% ipython --no-banner

In [1]: import numpy as np

In [2]: np.set_printoptions(precision=2, suppress=True, linewidth=160, sign=" ")

In [3]: W0 = np.loadtxt("m.csv", delimiter=",")

In [4]: print(W0)
[[-0.07 -0.45  0.44  0.37 -0.68]
 [ 0.88 -0.11 -0.08 -0.36 -0.27]
 [ 0.    0.3  -0.73  0.42 -0.45]
 [-0.37 -0.62 -0.46 -0.51 -0.12]
 [ 0.29 -0.56 -0.22  0.55  0.5 ]]

In [5]: rng = np.random.default_rng(6252)

In [6]: idx = rng.permutation(5)

In [7]: other = W0[:, idx] * rng.choice([-1, 1], 5)

In [8]: print(other)
[[ 0.45 -0.07  0.37  0.68 -0.44]
 [ 0.11  0.88 -0.36  0.27  0.08]
 [-0.3   0.    0.42  0.45  0.73]
 [ 0.62 -0.37 -0.51  0.12  0.46]
 [ 0.56  0.29  0.55 -0.5   0.22]]

In [9]: Uu, _, VT = np.linalg.svd(W0.T @ other)

In [10]: print(idx)
[ 1  0  3  4  2]

In [11]: print(np.round(np.linalg.lstsq(W0, other)[0], 2) + 0)
[[ 0.  1.  0.  0.  0.]
 [-1.  0.  0.  0.  0.]
 [ 0.  0.  0.  0. -1.]
 [ 0.  0.  1.  0.  0.]
 [ 0.  0.  0. -1.  0.]]

In [12]: print(round(float(np.linalg.eigvals(W0).sum().real), 2))
-0.92

In [13]: print(np.round(np.linalg.det(2 * W0), 2), round(np.linalg.det(W0), 2))
32.0 1.0

In [14]: print(round(np.linalg.det(W0.T), 2))
1.0

In [15]: print(np.round(np.einsum("ij,ji->", W0, W0), 2))
-0.02

In [16]: print(np.poly(W0))
[ 1.    0.92  0.43 -0.43 -0.92 -1.  ]

In [17]: print(np.linalg.eigvals(W0))
[ 1.  +0.j   -0.1 +0.99j -0.1 -0.99j -0.86+0.51j -0.86-0.51j]

In [18]: print(np.kron(np.eye(2, dtype=int), W0))
[[-0.07 -0.45  0.44  0.37 -0.68 -0.   -0.    0.    0.   -0.  ]
 [ 0.88 -0.11 -0.08 -0.36 -0.27  0.   -0.   -0.   -0.   -0.  ]
 [ 0.    0.3  -0.73  0.42 -0.45  0.    0.   -0.    0.   -0.  ]
 [-0.37 -0.62 -0.46 -0.51 -0.12 -0.   -0.   -0.   -0.   -0.  ]
 [ 0.29 -0.56 -0.22  0.55  0.5   0.   -0.   -0.    0.    0.  ]
 [-0.   -0.    0.    0.   -0.   -0.07 -0.45  0.44  0.37 -0.68]
 [ 0.   -0.   -0.   -0.   -0.    0.88 -0.11 -0.08 -0.36 -0.27]
 [ 0.    0.   -0.    0.   -0.    0.    0.3  -0.73  0.42 -0.45]
 [-0.   -0.   -0.   -0.   -0.   -0.37 -0.62 -0.46 -0.51 -0.12]
 [ 0.   -0.   -0.    0.    0.    0.29 -0.56 -0.22  0.55  0.5 ]]

In [19]: A = np.loadtxt("mat.csv", delimiter=",")

In [20]: print(A)
[[  3.   2.   0.   4.   3.   0.   2.   1.   1.   3.   0.]
 [ 11.  10.   4.   8.   3.   0.  10.   9.   9.  11.   0.]
 [  1.   0.   0.   3.   3.   0.   0.   0.   0.   1.   0.]
 [ 11.  10.   4.   8.   3.   0.  10.   9.   9.  11.   0.]
 [  9.   8.   3.   7.   3.   0.   8.   7.   7.   9.   0.]
 [  9.   8.   3.   7.   3.   0.   8.   7.   7.   9.   0.]
 [  1.   0.   0.   3.   3.   0.   0.   0.   0.   1.   0.]
 [ 11.  10.   4.   8.   3.   0.  10.   9.   9.  11.   0.]
 [  9.   8.   3.   7.   3.   0.   8.   7.   7.   9.   0.]
 [  7.   6.   2.   6.   3.   0.   6.   5.   5.   7.   0.]
 [  7.   6.   2.   6.   3.   0.   6.   5.   5.   7.   0.]
 [ 11.  10.   4.   8.   3.   0.  10.   9.   9.  11.   0.]
 [  7.   6.   2.   6.   3.   0.   6.   5.   5.   7.   0.]
 [  5.   4.   1.   5.   3.   0.   4.   3.   3.   5.   0.]
 [  7.   6.   2.   6.   3.   0.   6.   5.   5.   7.   0.]
 [  1.   0.   0.   3.   3.   0.   0.   0.   0.   1.   0.]
 [ 11.  10.   4.   8.   3.   0.  10.   9.   9.  11.   0.]
 [  3.   2.   0.   4.   3.   0.   2.   1.   1.   3.   0.]
 [ 11.  10.   4.   8.   3.   0.  10.   9.   9.  11.   0.]
 [  7.   6.   2.   6.   3.   0.   6.   5.   5.   7.   0.]
 [ 11.  10.   4.   8.   3.   0.  10.   9.   9.  11.   0.]
 [  5.   4.   1.   5.   3.   0.   4.   3.   3.   5.   0.]]

In [21]: print(np.unique(A.round(6), axis=0).shape)
(6, 11)

In [22]: print(np.abs(np.diag(np.linalg.qr(A)[1])) > 1e-9)
[ True  True  True False False False False False False False False]

In [23]: print(np.linalg.lstsq(A[:-1].T, A[-1])[2])
3

In [24]: F = np.loadtxt("dump.csv", delimiter=",")

In [25]: print(F)
[[ 0.7  -0.3   0.04  0.04  0.13 -0.3   0.21  0.3   0.3  -0.3 ]
 [-0.3   0.7   0.04  0.04  0.13 -0.3   0.21  0.3   0.3  -0.3 ]
 [ 0.04  0.04  0.99 -0.01 -0.02  0.04 -0.03 -0.04 -0.04  0.04]
 [ 0.04  0.04 -0.01  0.99 -0.02  0.04 -0.03 -0.04 -0.04  0.04]
 [ 0.13  0.13 -0.02 -0.02  0.95  0.13 -0.09 -0.13 -0.13  0.13]
 [-0.3  -0.3   0.04  0.04  0.13  0.7   0.21  0.3   0.3  -0.3 ]
 [ 0.21  0.21 -0.03 -0.03 -0.09  0.21  0.85 -0.21 -0.21  0.21]
 [ 0.3   0.3  -0.04 -0.04 -0.13  0.3  -0.21  0.7  -0.3   0.3 ]
 [ 0.3   0.3  -0.04 -0.04 -0.13  0.3  -0.21 -0.3   0.7   0.3 ]
 [-0.3  -0.3   0.04  0.04  0.13 -0.3   0.21  0.3   0.3   0.7 ]]

In [26]: vals, evecs = np.linalg.eigh(F)

In [27]: x = np.array([1, -1, -2, -1, 2, 2, 0, -1, -3, -3])

In [28]: print(np.linalg.eigvalsh(F[1:, 1:]))
[-0.7  1.   1.   1.   1.   1.   1.   1.   1. ]

In [29]: print(round(float(x @ F @ x / (x @ x)), 2), np.round(vals[0], 2), round(vals[-1], 2))
0.94 -1.0 1.0

In [30]: print(np.round(evecs * np.abs(vals) @ evecs.T, 2) + 0)
[[ 1.  0.  0.  0.  0.  0.  0.  0.  0.  0.]
 [ 0.  1.  0.  0.  0.  0.  0.  0.  0.  0.]
 [ 0.  0.  1.  0.  0.  0.  0.  0.  0.  0.]
 [ 0.  0.  0.  1.  0.  0.  0.  0.  0.  0.]
 [ 0.  0.  0.  0.  1.  0.  0.  0.  0.  0.]
 [ 0.  0.  0.  0.  0.  1.  0.  0.  0.  0.]
 [ 0.  0.  0.  0.  0.  0.  1.  0.  0.  0.]
 [ 0.  0.  0.  0.  0.  0.  0.  1.  0.  0.]
 [ 0.  0.  0.  0.  0.  0.  0.  0.  1.  0.]
 [ 0.  0.  0.  0.  0.  0.  0.  0.  0.  1.]]

In [31]: print(round(float(np.abs(F).sum(axis=1).max()), 2), round(float(np.abs(vals).max()), 2))
2.61 1.0

In [32]: J = np.load("data.npy")

In [33]: print(J)
[[-1.6 -0.7  0.7 -0.9 -1.3]
 [ 0.4 -0.5  1.  -0.3  3. ]
 [-0.4  0.5 -1.3  1.1 -1. ]
 [ 0.7  0.3 -0.2 -0.8 -1.2]
 [-1.1  0.2  0.  -1.6  1. ]
 [ 0.   2.2  0.1  1.  -0.3]
 [ 0.5 -0.5 -0.8  0.   1.4]
 [ 1.1  0.7  0.3  0.3 -0.8]
 [-0.1 -0.3  0.8 -0.4  0.9]
 [-0.8  0.9 -1.2 -0.6 -0.4]
 [-0.2 -0.1 -1.3 -0.2  0.2]
 [ 2.9  1.6 -0.2  0.7  0. ]
 [ 0.2  0.1 -0.7  0.2  0.8]
 [-0.9  0.   2.2  2.2  0.7]
 [ 0.7 -0.1 -1.9  0.7  1.4]
 [ 1.3  1.5  0.3  0.4  1.6]
 [ 0.9  0.9  0.6  0.6  1. ]
 [-8.5  1.  -5.  -8.5  4.5]
 [-1.  -0.8  2.3  0.7 -0.3]
 [-2.1  1.6 -1.7 -0.3 -0.7]
 [-2.2  0.9 -1.3  0.3 -1.4]
 [-1.   1.  -0.3  0.4  0.6]
 [ 0.2  0.7 -1.4  0.2 -1.4]
 [-0.8  0.7  0.5 -1.1 -1.1]
 [ 1.8 -0.7  1.4 -0.2 -0.8]
 [ 0.7  0.3  0.3 -1.1 -0.9]]

In [34]: O, r_ = np.linalg.qr(J)

In [35]: print(np.round(O.T @ O, 2) + 0)
[[ 1.  0.  0.  0.  0.]
 [ 0.  1.  0.  0.  0.]
 [ 0.  0.  1.  0.  0.]
 [ 0.  0.  0.  1.  0.]
 [ 0.  0.  0.  0.  1.]]

In [36]: print(np.round(O @ r_, 2) + 0)
[[-1.6 -0.7  0.7 -0.9 -1.3]
 [ 0.4 -0.5  1.  -0.3  3. ]
 [-0.4  0.5 -1.3  1.1 -1. ]
 [ 0.7  0.3 -0.2 -0.8 -1.2]
 [-1.1  0.2  0.  -1.6  1. ]
 [ 0.   2.2  0.1  1.  -0.3]
 [ 0.5 -0.5 -0.8  0.   1.4]
 [ 1.1  0.7  0.3  0.3 -0.8]
 [-0.1 -0.3  0.8 -0.4  0.9]
 [-0.8  0.9 -1.2 -0.6 -0.4]
 [-0.2 -0.1 -1.3 -0.2  0.2]
 [ 2.9  1.6 -0.2  0.7  0. ]
 [ 0.2  0.1 -0.7  0.2  0.8]
 [-0.9  0.   2.2  2.2  0.7]
 [ 0.7 -0.1 -1.9  0.7  1.4]
 [ 1.3  1.5  0.3  0.4  1.6]
 [ 0.9  0.9  0.6  0.6  1. ]
 [-8.5  1.  -5.  -8.5  4.5]
 [-1.  -0.8  2.3  0.7 -0.3]
 [-2.1  1.6 -1.7 -0.3 -0.7]
 [-2.2  0.9 -1.3  0.3 -1.4]
 [-1.   1.  -0.3  0.4  0.6]
 [ 0.2  0.7 -1.4  0.2 -1.4]
 [-0.8  0.7  0.5 -1.1 -1.1]
 [ 1.8 -0.7  1.4 -0.2 -0.8]
 [ 0.7  0.3  0.3 -1.1 -0.9]]

In [37]: print(np.allclose(r_.T @ r_, J.T @ J))
True

In [38]: print(np.abs(np.diag(r_)))
[ 10.34   4.5    5.53   5.52   6.22]
